>>> import numpy as np
>>> import numpy.linalg as la
>>> np.set_printoptions(precision=3, suppress=True, linewidth=100, floatmode="fixed")
>>> tidy = lambda a: np.round(a, 3) + 0
>>> rng = np.random.default_rng(464990)
>>> E = np.triu(rng.random((12, 12)) < 0.2, 1).astype(int)
>>> E = E + E.T
>>> print(E)
[[0 0 1 1 0 0 0 0 0 0 1 0]
 [0 0 0 0 1 1 0 0 0 0 0 0]
 [1 0 0 0 0 1 0 0 1 0 0 0]
 [1 0 0 0 0 0 0 0 0 0 0 0]
 [0 1 0 0 0 0 0 0 0 0 0 0]
 [0 1 1 0 0 0 0 0 0 1 0 0]
 [0 0 0 0 0 0 0 0 0 0 0 0]
 [0 0 0 0 0 0 0 0 0 1 0 0]
 [0 0 1 0 0 0 0 0 0 1 0 1]
 [0 0 0 0 0 1 0 1 1 0 0 0]
 [1 0 0 0 0 0 0 0 0 0 0 0]
 [0 0 0 0 0 0 0 0 1 0 0 0]]
>>> print(tidy(np.trace(la.pinv(E) @ E)))
10.0
>>> print(np.allclose(E[:-1].T @ la.lstsq(E[:-1].T, E[-1])[0], E[-1]))
False
>>> arr = np.load("dump.npy")
>>> print(arr)
[[0 1 1 1 1 0 1 1 1 1]
 [1 0 1 0 1 0 1 1 1 1]
 [1 1 0 1 1 0 1 1 1 0]
 [1 0 1 0 1 0 1 1 1 0]
 [1 1 1 1 0 0 1 1 1 0]
 [0 0 0 0 0 0 0 0 0 0]
 [1 1 1 1 1 0 0 1 1 1]
 [1 1 1 1 1 0 1 0 0 1]
 [1 1 1 1 1 0 1 0 0 0]
 [1 1 0 0 0 0 1 1 0 0]]
>>> U, sig, vt = la.svd(arr)
>>> V = vt[:(sig > 1e-8).sum()]
>>> x0 = arr[7] + -2 * arr[5] + rng.integers(2) * np.eye(10)[5]
>>> print(x0)
[1.000 1.000 1.000 1.000 1.000 0.000 1.000 0.000 0.000 1.000]
>>> print(tidy(V.T @ V))
[[ 1.000  0.000  0.000  0.000  0.000  0.000  0.000  0.000  0.000  0.000]
 [ 0.000  0.750  0.000  0.250  0.000  0.000  0.000  0.250 -0.250  0.000]
 [ 0.000  0.000  1.000  0.000  0.000  0.000  0.000  0.000  0.000  0.000]
 [ 0.000  0.250  0.000  0.750  0.000  0.000  0.000 -0.250  0.250  0.000]
 [ 0.000  0.000  0.000  0.000  1.000  0.000  0.000  0.000  0.000  0.000]
 [ 0.000  0.000  0.000  0.000  0.000  0.000  0.000  0.000  0.000  0.000]
 [ 0.000  0.000  0.000  0.000  0.000  0.000  1.000  0.000  0.000  0.000]
 [ 0.000  0.250  0.000 -0.250  0.000  0.000  0.000  0.750  0.250  0.000]
 [ 0.000 -0.250  0.000  0.250  0.000  0.000  0.000  0.250  0.750  0.000]
 [ 0.000  0.000  0.000  0.000  0.000  0.000  0.000  0.000  0.000  1.000]]
>>> print(la.matrix_rank(np.vstack([arr, x0])))
8
>>> ev, V = la.eigh(arr)
>>> x0 = np.array([1, 2, -2, 1, 1, 2, -2, 1, -2, -2])
>>> print(tidy(la.eigvalsh(arr[1:, 1:])))
[-2.000 -1.808 -1.391 -1.000 -0.537  0.000  0.000  1.041  5.694]
>>> print(np.abs(arr).sum(axis=1).max(), tidy(np.abs(ev).max()))
8 6.835
>>> print((np.sign(V[:, -1].round(6)) == np.sign(V[0, -1].round(6))).astype(int))
[1 1 1 1 1 0 1 1 1 1]
>>> lab = rng.permutation(12)
>>> print(lab)
[ 8 11  4 10  3  6  0  2  5  7  9  1]
>>> Y = E[lab][:, lab]
>>> print(np.diag(Y))
[0 0 0 0 0 0 0 0 0 0 0 0]
>>> print(np.allclose(Y, E))
False
>>> def softmax(z):
...     e = np.exp(z - z.max(axis=-1, keepdims=True))
...     return e / e.sum(axis=-1, keepdims=True)
... 
>>> print(tidy(softmax(arr[1])))
[0.123 0.045 0.123 0.045 0.123 0.045 0.123 0.123 0.123 0.123]
>>> print(tidy(softmax(10 * arr[1])))
[0.143 0.000 0.143 0.000 0.143 0.000 0.143 0.143 0.143 0.143]
>>> print(tidy(softmax(arr).sum(axis=1)))
[1.000 1.000 1.000 1.000 1.000 1.000 1.000 1.000 1.000 1.000]
>>> att = arr @ arr.T / np.sqrt(10)
>>> print(softmax(att).round(6).argmax(axis=1))
[0 1 2 1 4 0 6 7 7 2]
>>> print(tidy(softmax(att)[1] @ arr))
[0.849 0.669 0.834 0.619 0.834 0.000 0.849 0.815 0.764 0.538]
